$ python -q
>>> import numpy as np
>>> from numpy import linalg as LA
>>> np.set_printoptions(precision=2, suppress=True, linewidth=200, legacy="1.25")
>>> rng = np.random.default_rng(591276)
>>> z = rng.integers(0, 3, 3)
>>> A = (z[:, None] == z) * -2 + np.eye(3)
>>> print(A)
[[-1.  0.  0.]
 [ 0. -1.  0.]
 [ 0.  0. -1.]]
>>> # symmetric, so the eigenvalues are real
>>> x0 = np.array([-1, -2, -1])
>>> print(A * x0)
[[ 1. -0. -0.]
 [-0.  2. -0.]
 [-0. -0.  1.]]
>>> print(A @ np.ones(3))
[-1. -1. -1.]
>>> print(A @ (2 * x0))
[2. 4. 2.]
>>> print(A @ np.eye(3)[1])
[ 0. -1.  0.]
>>> print(np.allclose(A @ A.T, A.T @ A))
True
>>> print((A @ A)[0])
[1. 0. 0.]
>>> print(A @ (-1.0) ** np.arange(3))
[-1.  1. -1.]
>>> print(np.fft.fft(A[0]))
[-1.+0.j -1.+0.j -1.+0.j]
>>> print([int(LA.matrix_rank(LA.matrix_power(A, p))) for p in range(1, 4)])
[3, 3, 3]
>>> print(np.sort(LA.eigvals(A)))
[-1. -1. -1.]
>>> print(A @ A)
[[1. 0. 0.]
 [0. 1. 0.]
 [0. 0. 1.]]
>>> print(np.prod(np.diag(A)), round(float(LA.det(A)), 2))
-1.0 -1.0
>>> print(LA.matrix_rank(A - A[0, 0] * np.eye(3)))
0
>>> print(np.all(LA.eigvalsh(A) > 0))
False
>>> K = np.loadtxt("m.csv", delimiter=",")
>>> print(K.round(2) + 0)
[[ 0.    0.75  1.47  1.53]
 [-0.01  0.55  1.12  1.14]
 [ 0.01  0.85  1.68  1.66]
 [ 0.02 -1.24 -2.43 -2.39]
 [-0.01 -0.88 -1.83 -1.8 ]
 [-0.01  0.33  0.61  0.63]
 [ 0.03 -0.17 -0.31 -0.32]
 [-0.02  0.3   0.52  0.56]
 [ 0.   -0.03 -0.09 -0.07]
 [ 0.02  0.05  0.1   0.13]
 [ 0.01  0.53  1.04  1.07]
 [-0.02  1.01  2.02  1.97]
 [-0.04  0.84  1.71  1.7 ]
 [-0.02 -0.22 -0.49 -0.48]
 [ 0.   -1.23 -2.47 -2.47]
 [ 0.01  0.47  0.9   0.9 ]
 [-0.03 -0.3  -0.57 -0.59]
 [ 0.    2.48  5.01  4.95]
 [ 0.   -0.36 -0.68 -0.72]
 [ 0.    0.56  1.14  1.16]
 [ 0.03  1.68  3.28  3.31]
 [ 0.   -0.36 -0.77 -0.79]
 [ 0.01 -0.31 -0.57 -0.62]
 [-0.02  0.26  0.55  0.52]
 [ 0.04  0.27  0.58  0.62]
 [ 0.    0.1   0.21  0.23]
 [-0.01 -2.11 -4.17 -4.24]
 [ 0.   -0.83 -1.69 -1.71]
 [ 0.    0.37  0.8   0.78]
 [-0.01 -0.56 -1.13 -1.12]
 [ 0.03  0.09  0.13  0.17]
 [-0.01  0.32  0.55  0.56]
 [-0.04  0.31  0.63  0.65]
 [ 0.01  0.34  0.73  0.76]
 [ 0.01  0.67  1.33  1.3 ]
 [ 0.02  1.53  3.08  3.07]
 [ 0.03 -1.73 -3.43 -3.44]]
>>> gram = np.cov(K, rowvar=False)
>>> print(np.corrcoef(K.T))
[[ 1.   -0.03 -0.02 -0.02]
 [-0.03  1.    1.    1.  ]
 [-0.02  1.    1.    1.  ]
 [-0.02  1.    1.    1.  ]]
>>> print(K.std(axis=0))
[0.02 0.89 1.77 1.77]
>>> print(np.round(np.polyfit(K[:, 1], K[:, 2], 1), 2) + 0)
[2. 0.]
>>> print(gram.round(2) + 0)
[[0.   0.   0.   0.  ]
 [0.   0.81 1.61 1.61]
 [0.   1.61 3.21 3.21]
 [0.   1.61 3.21 3.21]]
